$ python -q
>>> import numpy as np
>>> np.set_printoptions(precision=1, suppress=True, linewidth=200)
>>> E = np.load("a.npy")
>>> E.round(1) + 0
array([[-0.1,  0.1, -0.6, -0.8],
       [ 0.3, -0.4,  0.7, -0.5],
       [-0.1, -0.9, -0.3,  0.2],
       [-0.9,  0. ,  0.3, -0.1]])
>>> np.linalg.svd(E, compute_uv=False)
array([1., 1., 1., 1.])
>>> np.count_nonzero(E)
np.int64(16)
>>> print(E.shape)
(4, 4)
>>> np.unravel_index(np.abs(E).argmax(), E.shape)
(np.int64(3), np.int64(0))
>>> round(np.abs(E).max(), 1)
np.float64(0.9)
>>> np.round(E[:, 3] @ E[:, 1], 1)
np.float64(-0.0)
>>> np.linalg.svd(E, compute_uv=False)
array([1., 1., 1., 1.])
>>> np.round(np.linalg.pinv(E), 1) + 0
array([[-0.1,  0.3, -0.1, -0.9],
       [ 0.1, -0.4, -0.9,  0. ],
       [-0.6,  0.7, -0.3,  0.3],
       [-0.8, -0.5,  0.2, -0.1]])
>>> np.round(E @ E.T, 1) + 0
array([[1., 0., 0., 0.],
       [0., 1., 0., 0.],
       [0., 0., 1., 0.],
       [0., 0., 0., 1.]])
>>> P = np.triu(np.array([[-3, 2, 2, 2], [-1, 1, -3, -2], [1, 0, 0, 2], [1, -3, 0, 0]]), 1) + np.eye(4)
>>> B = P @ E @ np.linalg.inv(P)
>>> P @ E - E @ P
array([[-1.5, -2.5,  1.7,  0.5],
       [ 2.3,  2.1, -1.5, -3.2],
       [-1.9,  0.2, -1.8, -1.1],
       [ 0. ,  1.9,  1.8,  1.1]])
>>> np.round(np.poly(B), 1) + 0
array([ 1.,  1.,  0., -1., -1.])
>>> np.linalg.matrix_rank(B)
np.int64(4)
>>> x0 = np.array([3, 5, 1, 5])
>>> y = E @ x0
>>> c, lr = np.zeros(4), 1 / np.linalg.norm(E, 2) ** 2
>>> for i in range(5):
...     c -= lr * E.T @ (E @ c - y)
...     if i % 1 == 0: print(i, round(np.linalg.norm(E @ c - y), 1))
... 
0 0.0
1 0.0
2 0.0
3 0.0
4 0.0
>>> print(np.round(np.linalg.cond(E), 1))
1.0
>>> J = np.load("run14.npy")
>>> J
array([[0, 0, 6, 7, 0, 0, 4],
       [0, 4, 0, 0, 2, 0, 0],
       [0, 3, 0, 0, 1, 0, 0],
       [0, 4, 0, 0, 2, 0, 0],
       [0, 2, 2, 1, 0, 0, 0],
       [0, 3, 0, 0, 1, 0, 0],
       [0, 1, 4, 4, 0, 0, 1],
       [0, 2, 2, 1, 0, 0, 0],
       [0, 4, 0, 0, 2, 0, 0],
       [0, 2, 2, 1, 0, 0, 0],
       [0, 0, 6, 7, 0, 0, 4],
       [0, 2, 2, 1, 0, 0, 0],
       [0, 3, 0, 0, 1, 0, 0],
       [0, 2, 2, 1, 0, 0, 0],
       [0, 3, 0, 0, 1, 0, 0],
       [0, 3, 0, 0, 1, 0, 0],
       [0, 2, 2, 1, 0, 0, 0],
       [0, 1, 4, 4, 0, 0, 1]])
>>> r = np.linalg.matrix_rank(J)
>>> r
np.int64(5)
>>> ns = np.linalg.svd(J)[2][r:].T
>>> [int(np.linalg.matrix_rank(np.delete(J, i, axis=0))) for i in range(18)]
[5, 5, 5, 5, 5, 5, 5, 5, 5, 5, 5, 5, 5, 5, 5, 5, 5, 5]
>>> ns @ ns.T
array([[1., 0., 0., 0., 0., 0., 0.],
       [0., 0., 0., 0., 0., 0., 0.],
       [0., 0., 0., 0., 0., 0., 0.],
       [0., 0., 0., 0., 0., 0., 0.],
       [0., 0., 0., 0., 0., 0., 0.],
       [0., 0., 0., 0., 0., 1., 0.],
       [0., 0., 0., 0., 0., 0., 0.]])
>>> print(ns.shape)
(7, 2)
>>> np.linalg.matrix_rank(J.T @ J), np.linalg.matrix_rank(J @ J.T)
(np.int64(5), np.int64(5))
